$ python3 -q
>>> import numpy as np
>>> np.set_printoptions(precision=2, suppress=True, linewidth=100)
>>> def tidy(a):
...     return np.round(a, 2) + 0
... 
>>> A = np.load("dump.npy")
>>> A
array([[-3,  1,  0,  0],
       [ 0, -3, -1,  3],
       [ 0,  0,  2, -2],
       [ 0,  0,  0,  2]])
>>> # triangular
>>> Q, Rm = np.linalg.qr(A)
>>> Q.shape, Rm.shape
((4, 4), (4, 4))
>>> np.abs(np.diag(Rm))
array([3., 3., 2., 2.])
>>> Q
array([[ 1.,  0.,  0.,  0.],
       [-0.,  1.,  0.,  0.],
       [-0., -0.,  1.,  0.],
       [-0., -0., -0.,  1.]])
>>> Q @ Rm
array([[-3.,  1.,  0.,  0.],
       [ 0., -3., -1.,  3.],
       [ 0.,  0.,  2., -2.],
       [ 0.,  0.,  0.,  2.]])
>>> np.trace(Q @ Q.T)
np.float64(4.0)
>>> np.allclose(Rm.T @ Rm, A.T @ A)
True
>>> rng = np.random.default_rng(7457)
>>> lab = rng.permutation(4)
>>> lab
array([1, 3, 2, 0])
>>> M2 = A[lab][:, lab]
>>> np.trace(M2)
np.int64(-2)
>>> M2
array([[-3,  3, -1,  0],
       [ 0,  2,  0,  0],
       [ 0, -2,  2,  0],
       [ 1,  0,  0, -3]])
>>> np.diag(M2)
array([-3,  2,  2, -3])
>>> np.allclose(M2, A)
False
>>> tidy(np.linalg.det(M2)), tidy(np.linalg.det(A[lab]))
(np.float64(36.0), np.float64(36.0))
>>> M = np.loadtxt("layer14.csv", delimiter=",")
>>> M
array([[ 1.,  0.,  7.,  1.],
       [ 3.,  3.,  6.,  0.],
       [ 0.,  0.,  2., -2.],
       [ 0.,  0.,  0., -2.]])
>>> Q, Rm = np.linalg.qr(M)
>>> tidy(Rm)
array([[-3.16, -2.85, -7.91, -0.32],
       [ 0.  ,  0.95, -4.74, -0.95],
       [ 0.  ,  0.  ,  2.  , -2.  ],
       [ 0.  ,  0.  ,  0.  , -2.  ]])
>>> np.trace(Q @ Q.T)
np.float64(4.0)
>>> P = np.triu(np.array([[-3, 2, -3, 2], [-2, 0, 5, -5], [4, -3, 3, -1], [-3, -4, 1, -2]]), 1) + np.eye(4)
>>> M2 = P @ A @ np.linalg.inv(P)
>>> tidy(np.linalg.det(M2))
np.float64(36.0)
>>> P @ A - A @ P
array([[  0.,   0., -22.,  27.],
       [  0.,   0.,  25., -36.],
       [  0.,   0.,   0.,   0.],
       [  0.,   0.,   0.,   0.]])
